$ python3 -q
>>> import numpy as np
>>> np.set_printoptions(precision=2, suppress=True, linewidth=100)
>>> J = np.load("case16.npy")
>>> print(J)
[[ 0.83 -0.71 -1.54 -0.21  0.47 -0.25  0.46  0.28  0.3  -0.23 -1.51  0.17 -0.53]
 [ 0.62 -0.5  -0.8  -0.31  0.84  0.88  0.26  0.05  1.04 -0.54 -1.57  0.3  -0.33]
 [-0.95  1.12  1.76  0.22 -2.21  0.17  0.02 -0.17 -0.69  1.3   1.02 -0.54  0.77]
 [ 0.94 -0.01  1.62  0.13  0.06  0.79  1.62 -0.46  0.92  0.57 -0.87 -0.9   0.42]
 [ 0.02  0.04  0.01 -0.69 -0.1  -0.54  0.14 -0.32 -0.65  0.06 -0.36 -0.29  0.61]
 [ 0.26 -0.61 -0.3  -0.31  0.58 -0.51 -0.9   0.23 -0.95  0.48  0.5  -0.37  1.11]
 [ 0.49  0.26  0.71 -0.91 -0.21 -0.96  0.77  0.22 -0.51  0.38 -0.26 -0.15  0.04]]
>>> out = J / np.sqrt((J ** 2).mean(axis=1, keepdims=True))
>>> out[2]
array([-0.9 ,  1.07,  1.68,  0.21, -2.1 ,  0.16,  0.02, -0.16, -0.66,  1.24,  0.97, -0.51,  0.73])
>>> np.linalg.matrix_rank(out) == np.linalg.matrix_rank(J)
np.True_
>>> np.linalg.norm(out, axis=1)
array([3.61, 3.61, 3.61, 3.61, 3.61, 3.61, 3.61])
>>> np.linalg.matrix_rank(J - J.mean(axis=1, keepdims=True))
np.int64(7)
>>> gram = J.T @ J
>>> np.linalg.svd(J, compute_uv=False) ** 2
array([24.94, 12.24,  5.99,  2.94,  1.44,  0.71,  0.35])
>>> np.diag(gram)
array([3.17, 2.45, 9.33, 1.61, 6.2 , 2.96, 4.33, 0.53, 4.08, 2.74, 6.99, 1.46, 2.76])
>>> J.sum(axis=1)
array([-2.47, -0.06,  1.82,  4.83, -2.07, -0.79, -0.13])
>>> J.sum(axis=0)
array([ 2.21, -0.41,  1.46, -2.08, -0.57, -0.42,  2.37, -0.17, -0.54,  2.02, -3.05, -1.78,  2.09])
>>> np.count_nonzero(J)
np.int64(91)
>>> print(np.linalg.matrix_rank(J))
7
>>> J.mean(axis=0)
array([ 0.32, -0.06,  0.21, -0.3 , -0.08, -0.06,  0.34, -0.02, -0.08,  0.29, -0.44, -0.25,  0.3 ])
>>> np.linalg.svd(J, compute_uv=False)
array([4.99, 3.5 , 2.45, 1.71, 1.2 , 0.84, 0.59])
>>> J.shape
(7, 13)
>>> theta = np.radians(135)
>>> R = np.eye(13)
>>> R[6, 6] = R[4, 4] = np.cos(theta)
>>> R[6, 4], R[4, 6] = -np.sin(theta), np.sin(theta)
>>> out = J @ R.T
>>> print(np.round(np.linalg.det(R), 2), round(np.trace(R), 2))
1.0 9.59
>>> np.allclose(J @ J.T, out @ out.T)
True
>>> np.linalg.svd(J, compute_uv=False), np.linalg.svd(out, compute_uv=False)
(array([4.99, 3.5 , 2.45, 1.71, 1.2 , 0.84, 0.59]), array([4.99, 3.5 , 2.45, 1.71, 1.2 , 0.84, 0.59]))
